>>> import numpy as np
>>> np.set_printoptions(precision=3, suppress=True, linewidth=120, sign=" ")
>>> X = np.loadtxt("block8.csv", delimiter=",")
>>> X
array([[-2.,  0., -2., -2., -1., -1., -1., -1., -1.,  1.,  0.,  1.,  1.],
       [-2., -2., -2.,  2.,  0.,  0., -2.,  1.,  1.,  1.,  3.,  1.,  0.],
       [ 0., -2.,  2., -1.,  1., -2.,  2.,  2.,  0.,  2.,  1.,  0.,  2.],
       [ 0.,  0.,  1.,  2., -1., -2.,  0.,  0.,  1.,  2.,  1.,  0.,  0.],
       [-2., -1.,  0.,  0.,  2.,  0., -2.,  1., -1., -1.,  1.,  2.,  3.],
       [ 1., -2., -1.,  2.,  0.,  2., -1., -2., -1.,  2.,  1.,  0.,  1.],
       [ 0.,  0.,  1.,  1.,  2.,  2.,  1.,  2., -2., -1.,  1.,  3.,  0.],
       [ 0., -2.,  1.,  1.,  1., -1.,  0.,  2.,  0., -2.,  1.,  3.,  1.],
       [-2., -1., -2., -1.,  0.,  0., -2.,  0.,  1., -2.,  2.,  3.,  3.],
       [ 2., -1., -1., -1.,  2.,  1.,  1., -1.,  1.,  2.,  3.,  2.,  3.],
       [ 0.,  0.,  0.,  0.,  0.,  0.,  0.,  0.,  0.,  0.,  0.,  1.,  0.],
       [ 0.,  0.,  0.,  0.,  0.,  0.,  0.,  0.,  0.,  0., -1.,  1.,  2.],
       [ 0.,  0.,  0.,  0.,  0.,  0.,  0.,  0.,  0.,  0., -3., -1.,  1.]])
>>> other = np.linalg.invert(X)
Traceback (most recent call last):
  File "<python-input-4>", line 1, in <module>
    other = np.linalg.invert(X)
            ^^^^^^^^^^^^^^^^
AttributeError: module 'numpy.linalg' has no attribute 'invert'
>>> other = np.linalg.inv(X)
>>> np.allclose(other, X.T)
False
>>> round(float(np.linalg.det(X) * np.linalg.det(other)), 3)
1.0
>>> round(float(np.linalg.cond(X)), 3)
85.304
>>> round(np.linalg.slogdet(X)[0], 3)
np.float64(1.0)
>>> def softmax(z):
...     e = np.exp(z - z.max(axis=-1, keepdims=True))
...     return e / e.sum(axis=-1, keepdims=True)
... 
>>> np.round(softmax(10 * X[6]), 3) + 0
array([ 0.,  0.,  0.,  0.,  0.,  0.,  0.,  0.,  0.,  0.,  0.,  1.,  0.])
>>> S = X @ X.T / np.sqrt(13)
>>> softmax(S).round(6).argmax(axis=1)
array([  0,   1,   2,   3,   4,   5,   6,   7,   8,   9,   6,   4,  12])
>>> data = np.loadtxt("sample1.csv", delimiter=",")
>>> data
array([[-53.932, -15.02 , -42.892,  12.323,  21.591, -24.817],
       [-48.348, -14.077, -38.195,  10.779,  19.35 , -21.91 ],
       [-47.201, -13.877, -37.23 ,  10.462,  18.886, -21.316],
       [-33.517, -11.31 , -25.751,   6.69 ,  13.26 , -14.322],
       [-27.996, -10.147, -21.142,   5.181,  10.935, -11.567],
       [-22.954,  -8.994, -16.953,   3.82 ,   8.78 ,  -9.099],
       [-12.685,  -6.216,  -8.549,   1.166,   4.301,  -4.303],
       [-11.164,  -5.728,  -7.333,   0.801,   3.632,  -3.635],
       [ -9.815,  -5.269,  -6.266,   0.49 ,   3.04 ,  -3.056],
       [ -6.225,  -3.884,  -3.51 ,  -0.245,   1.493,  -1.609],
       [ -3.371,  -2.498,  -1.497,  -0.625,   0.373,  -0.624],
       [ -1.04 ,  -0.946,  -0.221,  -0.494,  -0.189,  -0.075],
       [ -0.784,  -0.732,  -0.133,  -0.416,  -0.19 ,  -0.043],
       [ -0.452,  -0.436,  -0.047,  -0.277,  -0.152,  -0.014],
       [  0.394,   0.4  ,  -0.04 ,   0.349,   0.265,  -0.008],
       [  0.862,   0.85 ,  -0.177,   0.887,   0.762,  -0.016],
       [  2.175,   1.612,  -0.552,   2.443,   2.509,   0.213],
       [  3.89 ,   1.924,  -0.505,   3.842,   4.334,   0.92 ],
       [  4.253,   1.952,  -0.443,   4.073,   4.656,   1.095],
       [  4.712,   1.976,  -0.348,   4.343,   5.038,   1.325],
       [  4.971,   1.985,  -0.286,   4.487,   5.244,   1.457],
       [  7.124,   1.987,   0.375,   5.481,   6.735,   2.615],
       [  8.49 ,   1.946,   0.894,   5.984,   7.533,   3.384],
       [  9.952,   1.881,   1.508,   6.448,   8.297,   4.224],
       [ 10.921,   1.831,   1.939,   6.721,   8.763,   4.788],
       [ 17.366,   1.413,   5.154,   8.093,  11.306,   8.621],
       [ 18.477,   1.333,   5.751,   8.273,  11.673,   9.291],
       [ 24.161,   0.909,   8.929,   9.028,  13.335,  12.742],
       [ 29.275,   0.518,  11.925,   9.527,  14.592,  15.869]])
>>> f = np.array([0, 2, -1, 3, -3, -2, 0, -1, -3, -3, 0, -2, 0])
>>> other = X + np.outer(f, np.eye(13)[7])
>>> np.round(np.linalg.det(other) / np.linalg.det(X), 3), round(float(1 + np.linalg.solve(X, f)[7]), 3)
(np.float64(-2.431), -2.431)
>>> np.linalg.matrix_rank(other - X)
np.int64(1)
>>> w1 = np.array([[-2, 5, 3, 5, -1, -1],
...     [5, -5, -5, -1, -2, 0],
...     [5, -1, 5, -5, 1, 1],
...     [-5, 5, 1, 0, 0, 5],
...     [-3, 1, 0, -4, -4, 4],
...     [5, 0, -4, -4, 1, 4]])
>>> c = np.array([-2, 2, 2, -1, -2, 2])
>>> act = np.maximum(data @ w1 + c, 0)
>>> (act > 0).mean(axis=0)
array([ 0.   ,  0.552,  0.586,  0.069,  0.138,  0.897])
>>> np.linalg.matrix_rank(act)
np.int64(5)
>>> cent = np.array([[3, 0], [1, 2], [0, 0], [1, 2], [0, 0], [1, 3]])
>>> (act @ cent).round(6).argmax(axis=1)
array([ 1,  1,  1,  1,  1,  1,  1,  1,  1,  1,  0,  0,  0,  1,  1,  1,  1,  1,  1,  1,  1,  1,  1,  1,  1,  1,  1,  1,
        1])
>>> w1 @ cent
array([[  3,  17],
       [  9, -12],
       [ 10,  -9],
       [ -5,  25],
       [ -8,   6],
       [ 15,   4]])
>>> Uu, sigma, vt = np.linalg.svd(data)
>>> V = vt[:(sigma > 1e-8).sum()]
>>> rng = np.random.default_rng(749504)
>>> x0 = data[19] + 3 * data[9] + rng.integers(2) * np.eye(6)[0]
>>> x0
array([-12.964,  -9.677, -10.878,   3.608,   9.518,  -3.503])
>>> np.diag(V.T @ V)
array([ 0.646,  0.747,  0.348,  0.347,  0.619,  0.293])
>>> sigma = 5 * 0.5 ** np.arange(5)
>>> K = rng.normal(size=(35, 5)) * rng.permutation(sigma)
>>> K
array([[ -0.764,  -0.43 ,   0.097,   2.416,   4.152],
       [ -3.855,  -0.072,   0.717,  -3.728,  -5.606],
       [ -0.609,  -0.363,   0.627,  -1.003,   2.175],
       [  1.091,  -0.467,   0.186,  -2.757,   4.123],
       [  0.084,  -0.594,  -0.044,   1.036,  -2.848],
       [  0.358,  -1.329,   0.448,   1.559,  -5.049],
       [  0.372,  -0.206,  -0.353,  -0.077,  -8.071],
       [ -3.163,  -0.355,   0.01 ,  -2.287, -10.007],
       [  0.502,   1.131,   0.112,  -0.975,  -3.507],
       [  1.212,   0.445,   0.169,  -0.675,  -5.045],
       [  3.645,  -0.528,   0.114,  -1.409,   1.085],
       [  1.874,  -0.046,   0.328,  -1.881,   6.777],
       [ -1.143,   0.808,   0.353,   2.506,   0.244],
       [ -0.995,  -0.461,   0.206,  -0.909,   9.128],
       [ -1.541,  -0.732,   0.014,   2.295,   4.444],
       [ -1.476,   1.857,  -0.283,   2.315,   5.874],
       [  1.926,   0.448,   0.08 ,   4.021,  -1.817],
       [ -0.262,  -0.119,  -0.042,  -3.541,  -3.08 ],
       [  4.076,   0.126,   0.098,   3.099,  -0.744],
       [ -1.276,   0.017,   0.039,  -1.737,   0.779],
       [ -0.574,  -1.05 ,   0.001,  -1.689,  12.693],
       [  0.996,   0.36 ,   0.389,   0.412,  -2.916],
       [ -0.079,   0.895,   0.096,  -2.598,  -0.618],
       [  1.825,  -0.647,  -0.054,  -1.758,   3.792],
       [  0.916,   0.452,  -0.106,  -0.752,   4.293],
       [ -0.507,  -1.009,  -0.481,  -1.141,   8.27 ],
       [  0.827,  -0.849,   0.078,  -0.016,   2.683],
       [  2.274,   0.148,  -0.008,  -2.396,   2.189],
       [  0.318,  -0.143,   0.329,   1.989,  -3.8  ],
       [ -1.421,  -1.037,  -0.462,  -0.036,  -1.882],
       [ -2.323,   0.838,  -0.311,   2.513,  -2.174],
       [  0.357,   0.289,  -0.182,  -1.807,   1.611],
       [  0.8  ,   0.54 ,  -0.402,   2.941,  -6.513],
       [ -0.663,   0.867,  -0.432,   0.669,   3.999],
       [  0.313,  -0.114,   0.049,  -1.394,  -5.768]])
>>> Q, V = np.linalg.qr(K[:, :2])[0], np.linalg.qr(K[:, 2:])[0]
>>> sigma = np.linalg.svd(Q.T @ V, compute_uv=False)
>>> np.degrees(np.arccos(sigma.clip(0, 1)))
array([ 73.973,  81.582])
>>> np.linalg.cond(data) > 100
np.True_
>>> np.linalg.matrix_rank(data, rtol=0.1)
np.int64(2)
>>> np.round(np.linalg.norm(data, 2) / np.linalg.norm(data), 3)
np.float64(0.938)
>>> cen = K - K.mean(axis=0)
>>> V = np.linalg.svd(cen)[2][:1]
>>> other = cen - cen @ V.T @ V
>>> np.cov(cen @ V.T, rowvar=False)
array( 26.647)
>>> other.std(axis=0)
array([ 1.638,  0.688,  0.285,  2.039,  0.093])
>>> np.round(np.linalg.norm(other) / np.linalg.norm(cen), 3)
np.float64(0.472)
>>> np.round(np.diag(V.T @ V), 3) + 0
array([ 0.001,  0.   ,  0.   ,  0.001,  0.997])
>>> np.linalg.norm(other, axis=1).round(6).argmax()
np.int64(1)
